$ python -q
>>> import numpy as np
>>> from numpy import linalg as LA
>>> np.set_printoptions(precision=1, suppress=True, linewidth=160)
>>> m1 = np.loadtxt("dump.csv", delimiter=",")
>>> print(m1)
[[ 0.7  1.1  1.   1.5]
 [ 0.2  1.7  1.2  1.7]
 [-0.3 -0.3  0.   0.2]
 [ 0.3  0.6  1.   0.5]
 [ 0.  -0.3  0.   0.2]
 [-0.5 -0.6 -0.8 -0.6]
 [ 0.4 -0.2 -0.1  0.3]
 [ 0.5  0.7  0.3  0.8]
 [ 0.3  0.5  0.6  0.2]
 [-0.4 -0.5 -0.4 -0.5]
 [ 0.1  1.   1.2  1.4]
 [ 0.5  0.7  0.9  0.7]
 [ 0.   1.7  1.7  1.4]
 [-0.1  0.   0.4  0.5]
 [ 0.4  1.2  1.1  1.4]
 [-0.3  0.6  0.2  0.4]
 [-0.7 -0.7 -0.8 -0.7]
 [ 0.4  1.   1.   1.9]
 [ 0.4  0.9  0.2  1.3]
 [ 0.1  1.   1.   0.9]
 [ 0.3  0.3  0.5  0.9]
 [-0.4 -0.1  0.6 -0.3]
 [-0.3 -1.2 -0.9 -1.4]
 [ 0.4  0.4  1.3  1.7]
 [ 0.6  0.8  0.7  0.9]
 [ 0.3  0.2  0.1  0.6]
 [-0.5  0.1 -0.1 -0.8]
 [ 0.1  1.   1.6  1.1]
 [-0.2  1.5  1.3  1.4]
 [-0.2 -0.4  0.2 -0.3]
 [-0.5 -0.8 -0.4 -0.8]]
>>> A2 = np.c_[m1[:, :1] @ np.array([[6]]), np.array([4, 1, 4, 3, 5, 1, 5, 3, 3, 1, 4, 3, 2, 1, 1, 3, 3, 5, 5, 0, 4, 0, 1, 4, 2, 1, 1, 4, 1, 3, 4])]
>>> print(A2)
[[ 4.2  4. ]
 [ 1.2  1. ]
 [-1.8  4. ]
 [ 1.8  3. ]
 [ 0.   5. ]
 [-3.   1. ]
 [ 2.4  5. ]
 [ 3.   3. ]
 [ 1.8  3. ]
 [-2.4  1. ]
 [ 0.6  4. ]
 [ 3.   3. ]
 [ 0.   2. ]
 [-0.6  1. ]
 [ 2.4  1. ]
 [-1.8  3. ]
 [-4.2  3. ]
 [ 2.4  5. ]
 [ 2.4  5. ]
 [ 0.6  0. ]
 [ 1.8  4. ]
 [-2.4  0. ]
 [-1.8  1. ]
 [ 2.4  4. ]
 [ 3.6  2. ]
 [ 1.8  1. ]
 [-3.   1. ]
 [ 0.6  4. ]
 [-1.2  1. ]
 [-1.2  3. ]
 [-3.   4. ]]
>>> print(np.round(LA.lstsq(m1, A2[:, 0])[0], 1) + 0)
[6. 0. 0. 0.]
>>> print(LA.matrix_rank(np.c_[m1, A2]))
5
>>> print(LA.norm(m1, axis=1))
[2.2 2.7 0.5 1.3 0.4 1.3 0.5 1.2 0.9 0.9 2.1 1.4 2.8 0.6 2.2 0.8 1.5 2.4 1.6 1.7 1.1 0.8 2.1 2.2 1.5 0.7 1.  2.2 2.4 0.6 1.3]
>>> print(LA.norm(m1, axis=1).argmax())
12
>>> print(round(LA.norm(m1, 1), 1), round(LA.norm(m1, np.inf), 1))
27.3 4.8
>>> print(np.round(LA.norm(m1[9] - m1[18]), 1))
2.5
>>> print(round(LA.norm(m1[9], 1), 1), round(LA.norm(m1[9], np.inf), 1))
1.8 0.5
>>> print(round(float(LA.norm(m1) ** 2 / LA.norm(m1, 2) ** 2), 1))
1.1
>>> print(np.round(m1[9] @ m1[18], 1))
-1.3
>>> feats = np.loadtxt("mat.csv", delimiter=",")
>>> print(feats)
[[ 0.  5.  0.  0.  4.  0.]
 [ 0.  5.  0.  0.  4.  0.]
 [ 0.  5.  0.  0.  4.  0.]
 [ 2.  8.  2.  1.  4.  0.]
 [ 0.  5.  0.  0.  4.  0.]
 [ 2.  8.  2.  1.  4.  0.]
 [ 7. 11.  5.  3.  4.  3.]
 [ 0.  5.  0.  0.  4.  0.]
 [ 2.  8.  2.  1.  4.  0.]
 [ 7. 11.  5.  3.  4.  3.]
 [ 0.  5.  0.  0.  4.  0.]
 [ 0.  5.  0.  0.  4.  0.]
 [12. 14.  8.  5.  4.  7.]
 [12. 14.  8.  5.  4.  7.]
 [ 7. 11.  5.  3.  4.  3.]
 [ 0.  5.  0.  0.  4.  0.]
 [ 0.  5.  0.  0.  4.  0.]
 [ 2.  8.  2.  1.  4.  0.]
 [ 7. 11.  5.  3.  4.  3.]
 [ 0.  5.  0.  0.  4.  0.]
 [ 0.  5.  0.  0.  4.  0.]
 [ 7. 11.  5.  3.  4.  3.]
 [12. 14.  8.  5.  4.  7.]
 [ 2.  8.  2.  1.  4.  0.]]
>>> # null space of dimension 2
>>> print(np.unique(feats.round(6), axis=0).shape)
(4, 6)
>>> print(np.abs(np.diag(LA.qr(feats)[1])) > 1e-9)
[ True  True  True False False  True]
>>> print(np.allclose(feats[:-1].T @ LA.lstsq(feats[:-1].T, feats[-1])[0], feats[-1]))
True
>>> print(np.round(feats @ LA.pinv(feats) @ feats, 1) + 0)
[[ 0.  5.  0.  0.  4.  0.]
 [ 0.  5.  0.  0.  4.  0.]
 [ 0.  5.  0.  0.  4.  0.]
 [ 2.  8.  2.  1.  4.  0.]
 [ 0.  5.  0.  0.  4.  0.]
 [ 2.  8.  2.  1.  4.  0.]
 [ 7. 11.  5.  3.  4.  3.]
 [ 0.  5.  0.  0.  4.  0.]
 [ 2.  8.  2.  1.  4.  0.]
 [ 7. 11.  5.  3.  4.  3.]
 [ 0.  5.  0.  0.  4.  0.]
 [ 0.  5.  0.  0.  4.  0.]
 [12. 14.  8.  5.  4.  7.]
 [12. 14.  8.  5.  4.  7.]
 [ 7. 11.  5.  3.  4.  3.]
 [ 0.  5.  0.  0.  4.  0.]
 [ 0.  5.  0.  0.  4.  0.]
 [ 2.  8.  2.  1.  4.  0.]
 [ 7. 11.  5.  3.  4.  3.]
 [ 0.  5.  0.  0.  4.  0.]
 [ 0.  5.  0.  0.  4.  0.]
 [ 7. 11.  5.  3.  4.  3.]
 [12. 14.  8.  5.  4.  7.]
 [ 2.  8.  2.  1.  4.  0.]]
>>> t3 = np.stack([feats, -2 * feats, feats[::-1]])
>>> print(LA.matrix_rank(t3))
[4 4 4]
>>> print(np.einsum("bij,cij->bc", t3, t3))
[[ 3523. -7046.  2140.]
 [-7046. 14092. -4280.]
 [ 2140. -4280.  3523.]]
>>> print(t3.sum(axis=0))
[[  2.   3.   2.   1.   0.   0.]
 [ 12.   9.   8.   5.   0.   7.]
 [  7.   6.   5.   3.   0.   3.]
 [ -2.  -3.  -2.  -1.   0.   0.]
 [  0.   0.   0.   0.   0.   0.]
 [  5.   3.   3.   2.   0.   3.]
 [ -5.  -3.  -3.  -2.   0.  -3.]
 [  0.   0.   0.   0.   0.   0.]
 [ -2.  -3.  -2.  -1.   0.   0.]
 [  0.   0.   0.   0.   0.   0.]
 [ 12.   9.   8.   5.   0.   7.]
 [ 12.   9.   8.   5.   0.   7.]
 [-12.  -9.  -8.  -5.   0.  -7.]
 [-12.  -9.  -8.  -5.   0.  -7.]
 [  0.   0.   0.   0.   0.   0.]
 [  2.   3.   2.   1.   0.   0.]
 [  0.   0.   0.   0.   0.   0.]
 [  5.   3.   3.   2.   0.   3.]
 [ -5.  -3.  -3.  -2.   0.  -3.]
 [  0.   0.   0.   0.   0.   0.]
 [  2.   3.   2.   1.   0.   0.]
 [ -7.  -6.  -5.  -3.   0.  -3.]
 [-12.  -9.  -8.  -5.   0.  -7.]
 [ -2.  -3.  -2.  -1.   0.   0.]]
>>> print(t3.shape)
(3, 24, 6)
>>> f, v = feats[18], feats[10]
>>> print(f @ f)
229.0
>>> p = (f @ v) / (f @ f) * f
>>> print(np.outer(f, v))
[[ 0. 35.  0.  0. 28.  0.]
 [ 0. 55.  0.  0. 44.  0.]
 [ 0. 25.  0.  0. 20.  0.]
 [ 0. 15.  0.  0. 12.  0.]
 [ 0. 20.  0.  0. 16.  0.]
 [ 0. 15.  0.  0. 12.  0.]]
>>> print(np.round((v - p) @ f, 1))
0.0
>>> print(v - p)
[-2.2  1.6 -1.6 -0.9  2.8 -0.9]
>>> print(p)
[2.2 3.4 1.6 0.9 1.2 0.9]
